% python3 -q
>>> import numpy as np
>>> np.set_printoptions(precision=4, suppress=True, linewidth=160, floatmode="fixed")
>>> J = np.array([[-3, -2, -1, 0],
...     [1, 2, 3, 4],
...     [5, 6, 7, 8],
...     [9, 10, 11, 12],
...     [13, 14, 15, 16]])
>>> J
array([[-3, -2, -1,  0],
       [ 1,  2,  3,  4],
       [ 5,  6,  7,  8],
       [ 9, 10, 11, 12],
       [13, 14, 15, 16]])
>>> left, s, VT = np.linalg.svd(J)
>>> evecs = VT[:(s > 1e-8).sum()]
>>> rng = np.random.default_rng(434)
>>> x0 = J[2] + -3 * J[1] + rng.integers(2) * np.eye(4)[1]
>>> print(x0)
[ 2.0000  1.0000 -2.0000 -4.0000]
>>> np.allclose(evecs.T @ evecs @ x0, x0)
False
>>> rank = np.linalg.matrix_rank(J)
>>> rank
np.int64(2)
>>> ns = np.linalg.svd(J)[2][rank:].T
>>> np.allclose(J @ ns, 0)
True
>>> [int(np.linalg.matrix_rank(np.delete(J, i, axis=0))) for i in range(5)]
[2, 2, 2, 2, 2]
>>> left, s, VT = np.linalg.svd(J)
>>> s.round(4) + 0
array([38.7212,  3.2667,  0.0000,  0.0000])
>>> M2 = left[:, :2] @ np.diag(s[:2]) @ VT[:2]
>>> print(round(float(np.linalg.norm(J - M2, 2)), 4), round(s[2], 4))
0.0 0.0
>>> r0, r1 = J[1], J[3]
>>> print(r0 @ r1)
110
>>> p = (r0 @ r1) / (r0 @ r0) * r0
>>> r1 - p
array([ 5.3333,  2.6667,  0.0000, -2.6667])
>>> np.linalg.matrix_rank(np.outer(r0, r1))
np.int64(1)
>>> round(float(np.linalg.norm(r0 + r1) ** 2 + np.linalg.norm(r0 - r1) ** 2), 4)
952.0
